% python3 -q
>>> import numpy as np
>>> np.set_printoptions(precision=2, suppress=True, linewidth=160)
>>> feats = np.array([[6, 7, 0, 0, 0, 0],
...     [4, 9, 0, 0, 0, 0],
...     [4, 3, 0, 0, 0, 0],
...     [0, 0, 6, 7, 0, 0],
...     [0, 0, 4, 9, 0, 0],
...     [0, 0, 4, 3, 0, 0],
...     [0, 0, 0, 0, 6, 7],
...     [0, 0, 0, 0, 4, 9],
...     [0, 0, 0, 0, 4, 3]])
>>> feats
array([[6, 7, 0, 0, 0, 0],
       [4, 9, 0, 0, 0, 0],
       [4, 3, 0, 0, 0, 0],
       [0, 0, 6, 7, 0, 0],
       [0, 0, 4, 9, 0, 0],
       [0, 0, 4, 3, 0, 0],
       [0, 0, 0, 0, 6, 7],
       [0, 0, 0, 0, 4, 9],
       [0, 0, 0, 0, 4, 3]])
>>> Y = np.c_[feats[:, :4] @ np.array([[0, 2, -1, 2], [1, -1, -3, 3], [0, 3, -3, 3], [-3, 3, -1, 0]]), np.array([0, 0, 1, 2, 0, 2, -2, -2, 2])]
>>> Y
array([[  7,   5, -27,  33,   0],
       [  9,  -1, -31,  35,   0],
       [  3,   5, -13,  17,   1],
       [-21,  39, -25,  18,   2],
       [-27,  39, -21,  12,   0],
       [ -9,  21, -15,  12,   2],
       [  0,   0,   0,   0,  -2],
       [  0,   0,   0,   0,  -2],
       [  0,   0,   0,   0,   2]])
>>> print(np.round(np.linalg.norm(Y - feats @ np.linalg.lstsq(feats, Y)[0], axis=0), 2) + 0)
[0.   0.   0.   0.   2.29]
>>> np.linalg.matrix_rank(np.c_[feats, Y])
np.int64(7)
>>> np.linalg.matrix_rank(Y)
np.int64(5)
>>> round(np.linalg.norm(feats, "nuc"), 2)
np.float64(50.25)
>>> round(np.linalg.norm(feats[8], 1), 2), np.round(np.linalg.norm(feats[8], np.inf), 2)
(np.float64(7.0), np.float64(4.0))
>>> np.linalg.norm(feats, axis=1).argmax()
np.int64(1)
>>> print(np.round(np.linalg.norm(feats, 1), 2), np.round(np.linalg.norm(feats, np.inf), 2))
19.0 13.0
>>> np.linalg.norm(feats, axis=1)
array([9.22, 9.85, 5.  , 9.22, 9.85, 5.  , 9.22, 9.85, 5.  ])
>>> print(feats[8] @ feats[4])
0
>>> round(float(np.linalg.norm(feats[8] - feats[4])), 2)
11.05
>>> O, r_ = np.linalg.qr(feats)
>>> r_
array([[ -8.25, -10.91,   0.  ,   0.  ,   0.  ,   0.  ],
       [  0.  ,  -4.46,   0.  ,   0.  ,   0.  ,   0.  ],
       [  0.  ,   0.  ,  -8.25, -10.91,   0.  ,   0.  ],
       [  0.  ,   0.  ,   0.  ,   4.46,   0.  ,   0.  ],
       [  0.  ,   0.  ,   0.  ,   0.  ,  -8.25, -10.91],
       [  0.  ,   0.  ,   0.  ,   0.  ,   0.  ,  -4.46]])
>>> O.round(2) + 0
array([[-0.73,  0.21,  0.  ,  0.  ,  0.  ,  0.  ],
       [-0.49, -0.83,  0.  ,  0.  ,  0.  ,  0.  ],
       [-0.49,  0.51,  0.  ,  0.  ,  0.  ,  0.  ],
       [ 0.  ,  0.  , -0.73, -0.21,  0.  ,  0.  ],
       [ 0.  ,  0.  , -0.49,  0.83,  0.  ,  0.  ],
       [ 0.  ,  0.  , -0.49, -0.51,  0.  ,  0.  ],
       [ 0.  ,  0.  ,  0.  ,  0.  , -0.73,  0.21],
       [ 0.  ,  0.  ,  0.  ,  0.  , -0.49, -0.83],
       [ 0.  ,  0.  ,  0.  ,  0.  , -0.49,  0.51]])
>>> round(float(abs(r_[0, 0])), 2), round(float(np.linalg.norm(feats[:, 0])), 2)
(8.25, 8.25)
>>> np.abs(np.diag(r_))
array([8.25, 4.46, 8.25, 4.46, 8.25, 4.46])
